% python3 -q
>>> import numpy as np
>>> np.set_printoptions(suppress=True, linewidth=100)
>>> mat = np.load("case16.npy")
>>> print(mat.round(1) + 0)
[[ -1.8  -6.3  16.9 -19.6]
 [ -2.1   2.5   1.4   1.9]
 [  2.5   3.2  -9.5  14. ]
 [ -9.4   9.5   3.4   3.6]
 [ -5.7   7.8  -1.    7.4]
 [ -3.6   5.5  -1.1   6.3]
 [  2.1  -2.8   2.4  -2.1]
 [  0.9   2.1  -4.2   7.7]
 [ -9.2   9.4   3.3   3.7]
 [ -1.4  -2.7   9.4  -9.5]
 [ -3.8   9.2  -7.4  15.1]
 [ -5.6   6.3   1.5   4. ]
 [  4.6   1.2 -10.3  13.8]
 [ -4.3  10.9  -9.5  18.3]
 [ -3.1  -0.2   8.3  -7. ]
 [ -4.4   0.3  10.2  -8.8]
 [ -2.5   4.4  -1.2   5.8]
 [ -3.5   5.7  -1.8   7.2]
 [  1.1   1.1  -2.7   5.6]
 [  0.8  -7.   12.6 -15.4]
 [ -7.7  13.9  -8.2  18.6]
 [ -4.2   2.3   6.1  -3.3]
 [ -4.6  12.7 -12.4  22.4]
 [ -0.1  -5.8  12.4 -14.5]
 [  2.4  -5.8   7.3  -9.1]
 [ -2.7   7.1  -5.9  12.4]
 [  4.3  -7.6   6.6  -9.2]
 [ -5.    7.8  -2.3   8.9]
 [ -5.3   5.9   1.6   3.6]
 [  0.   -3.1   7.2  -7.4]]
>>> print([round(float(x), 1) for x in np.linalg.svd(mat, compute_uv=False)[:3]])
[78.4, 32.7, 6.0]
>>> print(round(np.linalg.norm(mat, 2) / np.linalg.norm(mat), 1))
0.9
>>> print(round(np.trace(np.linalg.pinv(mat) @ mat), 1))
3.0
>>> print(np.abs(np.diag(np.linalg.qr(mat)[1])) > 1e-9)
[ True  True  True False]
>>> print(np.allclose(mat[:-1].T @ np.linalg.lstsq(mat[:-1].T, mat[-1])[0], mat[-1]))
True
>>> J = np.loadtxt("a.csv", delimiter=",")
>>> print(J)
[[  2.   2.   1.   1.   1.   2.   3.   0.]
 [  3. -57.   3.   3.   0.   1.   0.   2.]
 [  1.   3. -19.   3.   3.   0.   2.   2.]
 [  2.   1.   3. -77.   0.   2.   2.   1.]
 [  0.   3.   1.   2. -98.   0.   1.   0.]
 [  0.   3.   2.   1.   1. -40.   2.   0.]
 [  0.   2.   1.   0.   1.   3. -97.   3.]
 [  1.   3.   0.   1.   2.   3.   3. -58.]]
>>> print(np.round(np.linalg.norm(J[7] - J[1]), 1))
85.1
>>> print(round(np.linalg.norm(J, 1), 1), np.round(np.linalg.norm(J, np.inf), 1))
110.0 107.0
>>> print(J[7] @ J[1])
-278.0
>>> m1 = np.load("data.npy")
>>> print(m1)
[[-1  0  0]
 [ 0  0  1]
 [ 0  1  2]]
>>> x0 = np.array([4, 4, 0])
>>> rhs = m1 @ x0
>>> print(rhs)
[-4  0  4]
>>> print(np.round(np.linalg.solve(m1, rhs), 1))
[4. 4. 0.]
>>> print(np.round(np.linalg.solve(m1.T, m1[0]), 1))
[1. 0. 0.]
>>> print(np.round(np.linalg.solve(m1, m1[:, 1]), 1))
[-0.  1.  0.]
>>> print(np.round(np.linalg.solve(m1, rhs + m1[:, 2]), 1))
[4. 4. 1.]
>>> print(np.all(np.linalg.eigvalsh(m1) > 0))
False
>>> print([round(float(np.linalg.det(m1[:i, :i])), 2) + 0 for i in range(1, 4)])
[-1.0, 0.0, 1.0]
>>> w, V = np.linalg.eig(m1)
>>> print(np.round(np.sort(np.linalg.eigvals(np.linalg.inv(m1))), 1))
[-2.4 -1.   0.4]
>>> print(np.round(np.sort(np.linalg.eigvals(m1.T)), 1))
[-1.  -0.4  2.4]
>>> print(w.round(1))
[ 2.4 -0.4 -1. ]
>>> print(np.round(m1 @ V[:, 0] - w[0] * V[:, 0], 1) + 0)
[0. 0. 0.]
>>> print(np.prod(w))
1.0
>>> M2 = np.linalg.inv(J)
>>> print(round(np.linalg.cond(J), 1))
44.4
>>> print(np.round(np.linalg.slogdet(J)[0], 1))
-1.0
>>> print(np.allclose(M2, J.T))
False
>>> print(np.round(J @ M2, 1) + 0)
[[1. 0. 0. 0. 0. 0. 0. 0.]
 [0. 1. 0. 0. 0. 0. 0. 0.]
 [0. 0. 1. 0. 0. 0. 0. 0.]
 [0. 0. 0. 1. 0. 0. 0. 0.]
 [0. 0. 0. 0. 1. 0. 0. 0.]
 [0. 0. 0. 0. 0. 1. 0. 0.]
 [0. 0. 0. 0. 0. 0. 1. 0.]
 [0. 0. 0. 0. 0. 0. 0. 1.]]
>>> print(M2.round(1) + 0)
[[ 0.4  0.   0.   0.   0.   0.   0.   0. ]
 [ 0.   0.   0.   0.   0.   0.   0.   0. ]
 [ 0.   0.  -0.1  0.   0.   0.   0.   0. ]
 [ 0.   0.   0.   0.   0.   0.   0.   0. ]
 [ 0.   0.   0.   0.   0.   0.   0.   0. ]
 [ 0.   0.   0.   0.   0.   0.   0.   0. ]
 [ 0.   0.   0.   0.   0.   0.   0.   0. ]
 [ 0.   0.   0.   0.   0.   0.   0.   0. ]]
>>> w, V = np.linalg.eigh(m1)
>>> print(np.round(V.T @ V, 1) + 0)
[[1. 0. 0.]
 [0. 1. 0.]
 [0. 0. 1.]]
>>> print(np.round(np.linalg.eigvalsh(m1 + 3 * np.eye(3)), 1))
[2.  2.6 5.4]
>>> print(np.abs(V[:, -1]).round(6).argmax())
2
>>> print(w.round(1))
[-1.  -0.4  2.4]
>>> print(np.round(np.linalg.eigvalsh(m1 @ m1), 1))
[0.2 1.  5.8]
>>> print(np.round(V @ np.diag(w) @ V.T, 1) + 0)
[[-1.  0.  0.]
 [ 0.  0.  1.]
 [ 0.  1.  2.]]
>>> K = np.array([[8, -8, 5, 0, 6, -9, 6, -1, 9],
...     [7, 9, -2, 5, -9, -9, -3, -2, -9],
...     [-7, 6, 6, 7, 4, -2, 4, 6, -9],
...     [-4, 7, -6, 9, -6, 0, -6, -3, -1]])
>>> K[-1] = K[0] + 3 * K[1]
>>> print(K)
[[  8  -8   5   0   6  -9   6  -1   9]
 [  7   9  -2   5  -9  -9  -3  -2  -9]
 [ -7   6   6   7   4  -2   4   6  -9]
 [ 29  19  -1  15 -21 -36  -3  -7 -18]]
>>> U, sv, Vt = np.linalg.svd(K)
>>> print(np.argmax(sv[:-1] / (sv[1:] + 1e-6)) + 1)
3
>>> M2 = U[:, :3] @ np.diag(sv[:3]) @ Vt[:3]
>>> print(np.linalg.matrix_rank(K, rtol=0.05))
3
>>> print(M2.round(1) + 0)
[[  8.  -8.   5.   0.   6.  -9.   6.  -1.   9.]
 [  7.   9.  -2.   5.  -9.  -9.  -3.  -2.  -9.]
 [ -7.   6.   6.   7.   4.  -2.   4.   6.  -9.]
 [ 29.  19.  -1.  15. -21. -36.  -3.  -7. -18.]]
>>> print(np.round(np.linalg.norm(K - M2) / np.linalg.norm(K), 1))
0.0
>>> print(np.linalg.matrix_rank(M2))
3
>>> print(round(float(np.linalg.norm(K - M2, 2)), 1), round(float(sv[3]), 1))
0.0 0.0
>>> M2 = np.array([[2, 0],
...     [3, 1],
...     [3, 1],
...     [0, 1],
...     [3, 3],
...     [0, 3],
...     [0, 2],
...     [2, 0],
...     [1, 3]])
>>> print(np.linalg.matrix_rank(np.vstack([K, M2.T])))
5
>>> print(np.einsum("ij->j", K))
[ 37  26   8  27 -20 -56   4  -4 -27]
>>> print(np.linalg.matrix_rank(K @ M2))
2
>>> M = np.loadtxt("m.csv", delimiter=",")
>>> print(M)
[[1.  0.2 0.  0.  0.  0.  0.  0.  0. ]
 [0.2 1.  0.2 0.  0.  0.  0.  0.  0. ]
 [0.  0.2 1.  0.2 0.  0.  0.  0.  0. ]
 [0.  0.  0.2 1.  0.2 0.  0.  0.  0. ]
 [0.  0.  0.  0.2 1.  0.2 0.  0.  0. ]
 [0.  0.  0.  0.  0.2 1.  0.2 0.  0. ]
 [0.  0.  0.  0.  0.  0.2 1.  0.2 0. ]
 [0.  0.  0.  0.  0.  0.  0.2 1.  0.2]
 [0.  0.  0.  0.  0.  0.  0.  0.2 1. ]]
>>> M2 = M / np.linalg.norm(M, axis=1, keepdims=True)
>>> gram = M2 @ M2.T
>>> print((np.abs(gram) > 0.9).astype(int))
[[1 0 0 0 0 0 0 0 0]
 [0 1 0 0 0 0 0 0 0]
 [0 0 1 0 0 0 0 0 0]
 [0 0 0 1 0 0 0 0 0]
 [0 0 0 0 1 0 0 0 0]
 [0 0 0 0 0 1 0 0 0]
 [0 0 0 0 0 0 1 0 0]
 [0 0 0 0 0 0 0 1 0]
 [0 0 0 0 0 0 0 0 1]]
>>> print(gram[2].round(1) + 0)
[0.  0.4 1.  0.4 0.  0.  0.  0.  0. ]
>>> print(np.round(np.degrees(np.arccos(np.clip(gram[2, 1], -1, 1))), 1))
68.3
>>> x0 = np.array([0, 0, 3, 2, 0, 1, -1, -1, 3])
>>> rhs = M @ x0
>>> beta, lr = np.zeros(9), 1 / np.linalg.norm(M, 2) ** 2
>>> for i in range(30):
...     beta -= lr * M.T @ (M @ beta - rhs)
...     if i % 10 == 0: print(i, round(np.linalg.norm(M @ beta - rhs), 1))
... 
0 2.0
10 0.0
20 0.0
>>> print(round(np.linalg.cond(M), 1))
2.2
>>> q, V = np.linalg.qr(M[:, :8])[0], np.linalg.qr(M[:, 8:])[0]
>>> sv = np.linalg.svd(q.T @ V, compute_uv=False)
>>> print(np.round(np.degrees(np.arccos(sv.clip(0, 1))), 1))
[66.8]
>>> M2 = np.linalg.inv(M)
>>> print(M2.round(1) + 0)
[[ 1.  -0.2  0.   0.   0.   0.   0.   0.   0. ]
 [-0.2  1.1 -0.2  0.   0.   0.   0.   0.   0. ]
 [ 0.  -0.2  1.1 -0.2  0.   0.   0.   0.   0. ]
 [ 0.   0.  -0.2  1.1 -0.2  0.   0.   0.   0. ]
 [ 0.   0.   0.  -0.2  1.1 -0.2  0.   0.   0. ]
 [ 0.   0.   0.   0.  -0.2  1.1 -0.2  0.   0. ]
 [ 0.   0.   0.   0.   0.  -0.2  1.1 -0.2  0. ]
 [ 0.   0.   0.   0.   0.   0.  -0.2  1.1 -0.2]
 [ 0.   0.   0.   0.   0.   0.   0.  -0.2  1. ]]
>>> print((np.abs(M2) > 1e-9).astype(int))
[[1 1 1 1 1 1 1 1 1]
 [1 1 1 1 1 1 1 1 1]
 [1 1 1 1 1 1 1 1 1]
 [1 1 1 1 1 1 1 1 1]
 [1 1 1 1 1 1 1 1 1]
 [1 1 1 1 1 1 1 1 1]
 [1 1 1 1 1 1 1 1 1]
 [1 1 1 1 1 1 1 1 1]
 [1 1 1 1 1 1 1 1 1]]
>>> print(np.round(np.linalg.det(M) * M2, 1) + 0)
[[ 0.7 -0.2  0.   0.   0.   0.   0.   0.   0. ]
 [-0.2  0.8 -0.2  0.   0.   0.   0.   0.   0. ]
 [ 0.  -0.2  0.8 -0.2  0.   0.   0.   0.   0. ]
 [ 0.   0.  -0.2  0.8 -0.2  0.   0.   0.   0. ]
 [ 0.   0.   0.  -0.2  0.8 -0.2  0.   0.   0. ]
 [ 0.   0.   0.   0.  -0.2  0.8 -0.2  0.   0. ]
 [ 0.   0.   0.   0.   0.  -0.2  0.8 -0.2  0. ]
 [ 0.   0.   0.   0.   0.   0.  -0.2  0.8 -0.2]
 [ 0.   0.   0.   0.   0.   0.   0.  -0.2  0.7]]
>>> print(np.round(np.linalg.cond(M), 1))
2.2
>>> print(np.allclose(M2, M.T))
False
>>> print(np.round(M @ M2, 1) + 0)
[[1. 0. 0. 0. 0. 0. 0. 0. 0.]
 [0. 1. 0. 0. 0. 0. 0. 0. 0.]
 [0. 0. 1. 0. 0. 0. 0. 0. 0.]
 [0. 0. 0. 1. 0. 0. 0. 0. 0.]
 [0. 0. 0. 0. 1. 0. 0. 0. 0.]
 [0. 0. 0. 0. 0. 1. 0. 0. 0.]
 [0. 0. 0. 0. 0. 0. 1. 0. 0.]
 [0. 0. 0. 0. 0. 0. 0. 1. 0.]
 [0. 0. 0. 0. 0. 0. 0. 0. 1.]]
>>> print(np.round(np.linalg.det(M) * np.linalg.det(M2), 1))
1.0
>>> x0 = np.array([0, 2, 0, 1, -3, -3, 3, 0, 0])
>>> h1 = np.maximum(M @ x0, 0)
>>> print(np.round(np.maximum(M @ (3 * x0), 0), 1))
[1.2 6.  1.8 1.2 0.  0.  7.2 1.8 0. ]
>>> print(np.round(M.T @ h1, 1))
[0.8 2.2 1.1 0.5 0.1 0.5 2.5 1.1 0.1]
>>> print(np.flatnonzero(h1 > 1e-9))
[0 1 2 3 6 7]
>>> print(h1.round(1))
[0.4 2.  0.6 0.4 0.  0.  2.4 0.6 0. ]
>>> print(np.round(np.maximum(M @ x0, 0) - np.maximum(-M @ x0, 0), 1))
[ 0.4  2.   0.6  0.4 -3.4 -3.   2.4  0.6  0. ]
